>>> import numpy as np
>>> np.set_printoptions(precision=1, suppress=True, linewidth=140, legacy="1.25")
>>> rnd = lambda a: np.round(a, 1) + 0
>>> F = np.load("x.npy")
>>> print(F)
[[-6.5  3.9 -8.1  9.6]
 [-5.5  4.3 -8.7  7.7]
 [19.1 15.7 12.6 21.5]
 [-9.9  3.2 -8.6  9.8]
 [19.6 16.4 13.  22.8]
 [-8.   2.6 -8.5 10.2]
 [-8.8  3.5 -8.6  7.3]
 [19.8 15.2 13.  22.5]
 [-8.   3.9 -6.7  8.9]
 [18.  16.6 12.2 21.2]
 [-6.8  2.7 -7.4  8.7]
 [-7.9  5.2 -9.   6.8]
 [18.9 15.4 11.9 22.1]
 [-8.5  5.6 -9.   7.2]
 [-8.3  6.2 -5.7  8.3]
 [19.4 16.  11.4 21.8]
 [21.5 15.7 10.9 21.2]
 [21.3 17.7 13.6 21.2]
 [20.7 16.6 12.8 22.9]
 [-8.   4.  -7.6  6.4]
 [22.  15.5 12.4 22.5]
 [19.7 16.4 12.4 22.7]
 [20.2 17.7 11.5 20.3]
 [19.5 15.6 12.  21.4]
 [-8.4  5.1 -8.1  7.9]
 [-9.9  4.5 -6.4  7.8]
 [20.1 16.4 13.6 21.9]
 [20.1 16.7 14.5 21.5]
 [-8.   4.8 -9.7  8.5]
 [-8.6  4.6 -7.3  8.3]
 [-8.9  2.  -9.   9.2]
 [-9.5  2.6 -7.   8.3]]
>>> z = F[:, 3] > np.median(F[:, 3])
>>> f = F[z].mean(axis=0) - F[~z].mean(axis=0)
>>> print(rnd((((F - F.mean(axis=0)) @ f > 0) == z).mean()))
1.0
>>> def softmax(z):
...     e = np.exp(z - z.max(axis=-1, keepdims=True))
...     return e / e.sum(axis=-1, keepdims=True)
... 
>>> print(rnd(softmax(F[12])))
[0. 0. 0. 1.]
>>> print(rnd(softmax(10 * F[12])))
[0. 0. 0. 1.]
>>> print(rnd(softmax(F).sum(axis=1)))
[1. 1. 1. 1. 1. 1. 1. 1. 1. 1. 1. 1. 1. 1. 1. 1. 1. 1. 1. 1. 1. 1. 1. 1. 1. 1. 1. 1. 1. 1. 1. 1.]
>>> att = F @ F.T / np.sqrt(4)
>>> print(softmax(att).round(6).argmax(axis=1))
[ 3  3 17  3 17  3  3 17  3 17  3  3 17  3  3 17 17 17 17  3 17 17 17 17  3  3 17 17  3  3  3  3]
>>> feats = np.load("m.npy")
>>> print(feats)
[[ 10   2   1]
 [  0  -4   0]
 [  0   1 -13]]
>>> rng = np.random.default_rng(82)
>>> z = rng.permutation(3)
>>> print(z)
[1 2 0]
>>> A2 = feats[z][:, z]
>>> print(A2)
[[ -4   0   0]
 [  1 -13   0]
 [  2   1  10]]
>>> print(rnd(np.linalg.det(A2)), rnd(np.linalg.det(feats[z])))
520.0 520.0
>>> C2 = A2.T @ A2
>>> print(np.diag(C2))
[ 21 170 100]
>>> print(np.allclose(C2, C2.T))
True
>>> print(rnd(np.linalg.svd(A2, compute_uv=False) ** 2))
[171.9 104.   15.1]
>>> print(np.linalg.matrix_rank(C2))
3
>>> print((A2 @ A2.T).shape)
(3, 3)
>>> M = np.load("block5.npy")
>>> print(M)
[[ -5   9  -1  -2  -4  -2]
 [ -8  13  -1  -1  -2   2]
 [-11   7  -5   5  -2   9]
 [-16   8   3  -2  -9   1]
 [-11   2   3   2  -4   5]
 [ -3   1   5   6  -6  13]
 [  5   1   6  -2  -5  11]
 [  6   8   9  -8  -8   7]
 [ -2   1  17  -1  -2  -1]
 [  0   3  23  -1   3   1]
 [  5   2  24   2  -6   2]
 [ 12  -2  19  -2  -3   9]
 [ 19 -11  15   0  -1  10]
 [ 18 -13  14   4   8  14]
 [ 24 -16  20  11  -1   8]
 [ 25 -23  19  15   6   8]
 [ 20 -17  11  21  10  -1]
 [ 27 -10  18  21   3  -5]
 [ 36 -19  22  25   3   3]
 [ 32 -17  25  33   5  -4]
 [ 41 -22  31  32  14  -3]
 [ 44 -16  33  31  23   1]
 [ 35 -19  33  30  20  -5]
 [ 38 -14  36  39  24  -7]]
>>> vec = np.array([1, 1, 4, -5, -2, -2])
>>> rhs = M @ vec
>>> print(rnd(np.linalg.pinv(M) @ M))
[[1. 0. 0. 0. 0. 0.]
 [0. 1. 0. 0. 0. 0.]
 [0. 0. 1. 0. 0. 0.]
 [0. 0. 0. 1. 0. 0.]
 [0. 0. 0. 0. 1. 0.]
 [0. 0. 0. 0. 0. 1.]]
>>> print(rnd(np.linalg.lstsq(M, rhs)[0]))
[ 1.  1.  4. -5. -2. -2.]
>>> rhs = rhs + 0.1 * rng.normal(size=24)
>>> print(rnd(rhs))
[ 22.1   6.1 -63.1  29.9  -9.1 -26.2  28.   92.1  78.   92.  100.8  84.2  49.9  -2.9  18.9 -25.  -76.  -12.1 -32.1 -52.2 -39.1 -43.  -32.
 -60.9]
>>> coef, *_ = np.linalg.lstsq(M, rhs)
>>> print([round(float(np.linalg.norm(np.linalg.solve(M.T @ M + lam * np.eye(6), M.T @ rhs))), 2) for lam in (0, 1, 10, 100)])
[7.14, 7.14, 7.06, 6.38]
>>> print(coef.round())
[ 1.  1.  4. -5. -2. -2.]
>>> print(rnd(np.linalg.norm(rhs - M @ coef)))
0.4
>>> print(rnd(coef))
[ 1.  1.  4. -5. -2. -2.]
>>> left, sig, Vh = np.linalg.svd(M, full_matrices=False)
>>> print(rnd(left.T @ left))
[[1. 0. 0. 0. 0. 0.]
 [0. 1. 0. 0. 0. 0.]
 [0. 0. 1. 0. 0. 0.]
 [0. 0. 0. 1. 0. 0.]
 [0. 0. 0. 0. 1. 0.]
 [0. 0. 0. 0. 0. 1.]]
>>> print(np.abs(left[:, 0]).round(6).argmax())
23
>>> print(rnd(Vh @ Vh.T))
[[1. 0. 0. 0. 0. 0.]
 [0. 1. 0. 0. 0. 0.]
 [0. 0. 1. 0. 0. 0.]
 [0. 0. 0. 1. 0. 0.]
 [0. 0. 0. 0. 1. 0.]
 [0. 0. 0. 0. 0. 1.]]
>>> print(np.allclose(left * sig @ Vh, M))
True
>>> print(rnd(left.T @ M @ Vh.T))
[[176.9   0.    0.    0.    0.    0. ]
 [  0.   47.4   0.    0.    0.    0. ]
 [  0.    0.   36.6   0.    0.    0. ]
 [  0.    0.    0.   25.    0.    0. ]
 [  0.    0.    0.    0.   21.2   0. ]
 [  0.    0.    0.    0.    0.   18. ]]
>>> print(rnd(np.sqrt((sig ** 2).sum())), rnd(np.linalg.norm(M)))
190.5 190.5
>>> W2 = M[[18, 16]].astype(float)
>>> for _ in range(4):
...     z = np.linalg.norm(M[:, None] - W2, axis=-1).argmin(axis=1)
...     W2 = np.array([M[z == j].mean(axis=0) for j in range(2)])
... 
>>> print(z)
[1 1 1 1 1 1 1 1 1 1 1 1 1 1 0 0 0 0 0 0 0 0 0 0]
>>> print(rnd(W2))
[[ 32.2 -17.3  24.8  25.8  10.7  -0.5]
 [  0.6   2.1   9.4   0.   -2.9   5.8]]
>>> print(np.abs(W2[1] - W2[0]).argmax())
0
>>> print(rnd(W2[1] - W2[0]))
[-31.6  19.4 -15.4 -25.8 -13.6   6.3]
